>>> import numpy as np
>>> np.set_printoptions(precision=3, suppress=True, linewidth=100, legacy="1.25")
>>> X = np.loadtxt("data.csv", delimiter=",")
>>> X
array([[ 2.359,  0.636,  3.976, -8.844],
       [ 4.624, -6.968, -0.03 ,  5.483],
       [ 2.392, -5.416, -1.741,  7.869],
       [-4.035,  6.623,  0.542, -6.29 ],
       [ 6.281, -7.358,  1.964,  1.598],
       [ 3.885, -6.525, -0.665,  6.472],
       [ 4.141, -6.689, -0.454,  6.156],
       [-4.784,  2.588, -4.37 ,  7.164],
       [-1.26 ,  4.434,  2.423, -8.537],
       [-6.564,  6.162, -3.508,  2.574],
       [ 6.521, -7.148,  2.508,  0.292],
       [-2.104,  5.177,  1.924, -8.067],
       [-5.863,  4.402, -4.184,  5.362],
       [-6.413,  7.276, -2.231, -0.974],
       [ 5.24 , -7.253,  0.578,  4.428],
       [ 5.196, -3.232,  4.344, -6.609],
       [-6.586,  7.002, -2.739,  0.306],
       [ 6.507, -7.171,  2.466,  0.399],
       [-5.147,  7.216, -0.48 , -4.604],
       [ 6.222, -7.38 ,  1.859,  1.836],
       [ 1.549, -4.695, -2.258,  8.394],
       [ 3.455, -0.73 ,  4.241, -8.339],
       [ 1.429,  1.708,  3.668, -9.032],
       [ 5.2  , -7.237,  0.535,  4.505],
       [-3.791,  6.464,  0.74 , -6.58 ],
       [-5.12 ,  3.11 , -4.352,  6.721],
       [-2.264,  5.311,  1.823, -7.959],
       [ 4.01 , -1.473,  4.326, -7.939],
       [ 0.794,  2.4  ,  3.421, -9.05 ]])
>>> D = np.linalg.norm(X[:, None] - X[None], axis=-1)
>>> D[26].round(6).argsort(kind="stable")[:4]
array([26, 11,  8, 24])
>>> D.shape
(29, 29)
>>> np.flatnonzero(D[26] < D.mean() / 2)
array([ 3,  8, 11, 18, 22, 24, 26, 28])
>>> np.unravel_index(D.round(6).argmax(), D.shape)
(18, 23)
>>> K = np.loadtxt("m.csv", delimiter=",")
>>> K
array([[ 2.004,  1.   ,  0.1  , -0.7  ,  0.5  ],
       [-0.98 , -0.5  ,  0.2  , -0.5  ,  0.2  ],
       [-2.194, -1.1  , -0.8  , -1.4  ,  1.4  ],
       [ 0.219,  0.1  , -0.8  , -1.1  , -0.1  ],
       [-1.628, -0.8  , -0.7  , -0.5  ,  0.4  ],
       [-1.766, -0.9  , -0.3  , -0.7  , -0.9  ],
       [-3.179, -1.6  ,  1.1  ,  0.3  ,  0.4  ],
       [-1.403, -0.7  , -1.   ,  0.1  ,  0.1  ],
       [-2.798, -1.4  ,  0.7  , -1.2  , -0.6  ],
       [ 4.782,  2.4  , -0.1  ,  0.4  , -0.6  ],
       [ 3.792,  1.9  ,  1.2  ,  2.3  ,  1.9  ],
       [-3.173, -1.6  , -0.4  ,  0.1  , -0.8  ],
       [-0.612, -0.3  , -0.1  ,  1.7  , -1.4  ],
       [ 0.22 ,  0.1  ,  0.4  , -0.3  ,  0.2  ],
       [-2.612, -1.3  ,  0.5  ,  0.   ,  1.6  ],
       [-0.816, -0.4  ,  1.4  ,  0.8  , -0.4  ],
       [ 0.997,  0.5  ,  0.8  , -0.4  ,  1.2  ],
       [-0.774, -0.4  ,  0.4  , -1.7  , -0.1  ],
       [-2.414, -1.2  ,  0.   ,  1.9  ,  0.   ],
       [-1.829, -0.9  ,  0.2  ,  0.9  ,  0.3  ],
       [-1.425, -0.7  , -1.   ,  1.1  , -0.4  ],
       [ 1.379,  0.7  ,  0.6  ,  1.6  ,  0.2  ],
       [ 2.563,  1.3  ,  0.6  , -0.1  , -0.4  ],
       [ 2.002,  1.   , -0.8  , -0.8  , -0.6  ],
       [ 1.01 ,  0.5  ,  0.7  , -0.3  , -0.3  ],
       [ 0.985,  0.5  ,  0.6  , -0.6  , -1.3  ]])
>>> W2 = K[[10, 25]].astype(float)
>>> for _ in range(3):
...     idx = np.linalg.norm(K[:, None] - W2, axis=-1).argmin(axis=1)
...     W2 = np.array([K[idx == j].mean(axis=0) for j in range(2)])
... 
>>> idx
array([0, 1, 1, 1, 1, 1, 1, 1, 1, 0, 0, 1, 1, 1, 1, 1, 1, 1, 1, 1, 1, 0, 0, 0, 1, 1])
>>> np.bincount(idx)
array([ 6, 20])
>>> Xs = K - K.mean(axis=0)
>>> vecs = np.linalg.svd(Xs)[2][:4]
>>> M2 = Xs - Xs @ vecs.T @ vecs
>>> np.round(M2.std(axis=0), 3) + 0
array([0.003, 0.006, 0.   , 0.   , 0.   ])
>>> round(np.linalg.norm(M2) / np.linalg.norm(Xs), 3)
0.003
>>> np.linalg.norm(M2, axis=1).round(6).argmax()
22
>>> np.round(np.cov(Xs @ vecs.T, rowvar=False), 3) + 0
array([[5.838, 0.   , 0.   , 0.   ],
       [0.   , 1.126, 0.   , 0.   ],
       [0.   , 0.   , 0.702, 0.   ],
       [0.   , 0.   , 0.   , 0.403]])
>>> Xs = K - K.mean(axis=1)
Traceback (most recent call last):
  File "<python-input-22>", line 1, in <module>
    Xs = K - K.mean(axis=1)
         ~~^~~~~~~~~~~~~~~~
ValueError: operands could not be broadcast together with shapes (26,5) (26,) 
>>> Xs = K - K.mean(axis=0)
>>> U, sig, Vh = np.linalg.svd(Xs, full_matrices=False)
>>> sig
array([12.081,  5.305,  4.188,  3.176,  0.037])
>>> np.round(Xs.mean(axis=0), 3) + 0
array([0., 0., 0., 0., 0.])
>>> Vh[0] * np.sign(Vh[0, np.abs(Vh[0]).argmax()])
array([0.89 , 0.446, 0.06 , 0.074, 0.009])
>>> np.round(sig ** 2 / (sig ** 2).sum(), 3) + 0
array([0.724, 0.14 , 0.087, 0.05 , 0.   ])
>>> np.abs(U[:, 0]).argmax()
9
>>> idx = K[:, 0] > np.median(K[:, 0])
>>> r0 = K[idx].mean(axis=0) - K[~idx].mean(axis=0)
>>> np.argsort(-np.abs(r0).round(6), kind="stable")
array([0, 1, 2, 4, 3])
>>> round((((K - K.mean(axis=0)) @ r0 > 0) == idx).mean(), 3)
0.923
>>> ((K - K.mean(axis=0)) @ r0 > 0).astype(int)
array([1, 0, 0, 1, 0, 0, 0, 0, 0, 1, 1, 0, 0, 1, 0, 0, 1, 0, 0, 0, 0, 1, 1, 1, 1, 1])
>>> vec = np.array([-7, 2, -1, -7, -1])
>>> rhs = K @ vec
>>> np.round(np.linalg.pinv(K) @ K, 3) + 0
array([[1., 0., 0., 0., 0.],
       [0., 1., 0., 0., 0.],
       [0., 0., 1., 0., 0.],
       [0., 0., 0., 1., 0.],
       [0., 0., 0., 0., 1.]])
>>> try:
...     np.linalg.solve(K, rhs)
... except np.linalg.LinAlgError as e:
...     print("failed:", e)
... 
failed: Last 2 dimensions of the array must be square
>>> rng = np.random.default_rng(889261)
>>> rhs = rhs + 0.3 * rng.normal(size=26)
>>> rhs
array([ -8.32 ,   9.092,  22.367,   7.32 ,  13.524,  16.816,  15.637,   8.657,  25.105, -31.141,
       -42.048,  19.361,  -6.712,  -0.41 ,  13.643,  -1.683,  -4.699,  16.323,   1.526,   4.882,
         2.498, -20.159, -14.349,  -4.86 ,  -4.211,  -1.041])
>>> coef, *_ = np.linalg.lstsq(K, rhs)
>>> np.round(K.T @ (rhs - K @ coef), 3) + 0
array([0., 0., 0., 0., 0.])
>>> coef
array([-13.052,  13.999,  -0.942,  -7.012,  -1.003])
>>> M = np.load("mat.npy")
>>> M
array([[ 1,  0,  0,  0,  0],
       [ 1,  1,  0,  0,  0],
       [ 2,  0,  1,  0,  0],
       [-2,  1,  1,  1,  0],
       [-1, -1,  2,  0,  1]])
>>> O, vecs = np.linalg.qr(M[:, :4])[0], np.linalg.qr(M[:, 4:])[0]
>>> sig = np.linalg.svd(O.T @ vecs, compute_uv=False)
>>> sig
array([0.977])
>>> r0 = np.array([8, 7, -1, -7, 8])
>>> M2 = M + np.outer(r0, np.eye(5)[2])
>>> np.linalg.matrix_rank(np.linalg.inv(M2) - np.linalg.inv(M), tol=1e-8)
1
>>> np.round(np.linalg.det(M2) / np.linalg.det(M), 3), round(float(1 + np.linalg.solve(M, r0)[2]), 3)
(-16.0, -16.0)
>>> feats = np.load("sample12.npy")
>>> feats
array([[0.238, 0.185, 0.079, 0.238, 0.29 ],
       [0.185, 0.144, 0.062, 0.185, 0.226],
       [0.079, 0.062, 0.026, 0.079, 0.097],
       [0.238, 0.185, 0.079, 0.238, 0.29 ],
       [0.29 , 0.226, 0.097, 0.29 , 0.355]])
>>> vec = np.array([-2, -2, -2, 0, 2])
>>> feats @ vec
array([-0.422, -0.328, -0.141, -0.422, -0.516])
>>> np.eye(5) - feats
array([[ 0.762, -0.185, -0.079, -0.238, -0.29 ],
       [-0.185,  0.856, -0.062, -0.185, -0.226],
       [-0.079, -0.062,  0.974, -0.079, -0.097],
       [-0.238, -0.185, -0.079,  0.762, -0.29 ],
       [-0.29 , -0.226, -0.097, -0.29 ,  0.645]])
>>> W1 = np.array([[2, 0, 2, 3, 1, 0],
...     [2, 3, 0, 3, 3, 0],
...     [1, 3, 2, 3, 2, 1],
...     [3, 1, 0, 1, 0, 2],
...     [3, 1, 2, 3, 1, 3]])
>>> coef = np.array([2, 1, 1, 1, 0, 2])
>>> H = np.maximum(feats @ W1 + coef, 0)
>>> np.linalg.matrix_rank(H)
2
>>> W2 = np.array([[2, 6], [9, 6], [3, 2], [4, 7], [9, 9], [1, 5]])
>>> (H @ W2).round(6).argmax(axis=1)
array([1, 1, 1, 1, 1])
>>> np.allclose(feats[:-1].T @ np.linalg.lstsq(feats[:-1].T, feats[-1])[0], feats[-1])
True
>>> np.linalg.lstsq(feats[:-1].T, feats[-1])[2]
1
>>> np.abs(np.diag(np.linalg.qr(feats)[1])) > 1e-9
array([ True, False, False, False, False])
>>> mat = np.loadtxt("test1.csv", delimiter=",")
>>> mat
array([[-2., -2., -1., -2.],
       [-2., -2., -2., -1.],
       [-1., -2., -2., -2.],
       [-2., -1., -2., -2.]])
>>> evals, vecs = np.linalg.eig(mat)
>>> np.round(mat @ vecs[:, 0] - evals[0] * vecs[:, 0], 3) + 0
array([0., 0., 0., 0.])
>>> np.abs(np.diag(np.linalg.qr(X)[1])) > 1e-9
array([ True,  True, False, False])
>>> X @ np.linalg.pinv(X) @ X
array([[ 2.359,  0.636,  3.976, -8.844],
       [ 4.624, -6.968, -0.03 ,  5.483],
       [ 2.392, -5.416, -1.741,  7.869],
       [-4.035,  6.623,  0.542, -6.29 ],
       [ 6.281, -7.358,  1.964,  1.598],
       [ 3.885, -6.525, -0.665,  6.472],
       [ 4.141, -6.689, -0.454,  6.156],
       [-4.784,  2.588, -4.37 ,  7.164],
       [-1.26 ,  4.434,  2.423, -8.537],
       [-6.564,  6.162, -3.508,  2.574],
       [ 6.521, -7.148,  2.508,  0.292],
       [-2.104,  5.177,  1.924, -8.067],
       [-5.863,  4.402, -4.184,  5.362],
       [-6.413,  7.276, -2.231, -0.974],
       [ 5.24 , -7.253,  0.578,  4.428],
       [ 5.196, -3.232,  4.344, -6.609],
       [-6.586,  7.002, -2.739,  0.306],
       [ 6.507, -7.171,  2.466,  0.399],
       [-5.147,  7.216, -0.48 , -4.604],
       [ 6.222, -7.38 ,  1.859,  1.836],
       [ 1.549, -4.695, -2.258,  8.394],
       [ 3.455, -0.73 ,  4.241, -8.339],
       [ 1.429,  1.708,  3.668, -9.032],
       [ 5.2  , -7.237,  0.535,  4.505],
       [-3.791,  6.464,  0.74 , -6.58 ],
       [-5.12 ,  3.11 , -4.352,  6.721],
       [-2.264,  5.311,  1.823, -7.959],
       [ 4.01 , -1.473,  4.326, -7.939],
       [ 0.794,  2.4  ,  3.421, -9.05 ]])
>>> arr = np.load("layer4.npy")
>>> arr
array([[-1, -3, -1, -3, -1, -2, -4],
       [ 8,  6,  8,  6,  8,  7,  5],
       [ 9,  7,  9,  7,  9,  8,  6],
       [10,  8, 10,  8, 10,  9,  7],
       [ 3,  1,  3,  1,  3,  2,  0],
       [ 2,  0,  2,  0,  2,  1, -1],
       [10,  8, 10,  8, 10,  9,  7]])
>>> M2 = arr / np.sqrt((arr ** 2).mean(axis=1, keepdims=True))
>>> np.linalg.norm(M2, axis=1)
array([2.646, 2.646, 2.646, 2.646, 2.646, 2.646, 2.646])
>>> np.linalg.matrix_rank(arr - arr.mean(axis=1, keepdims=True))
1
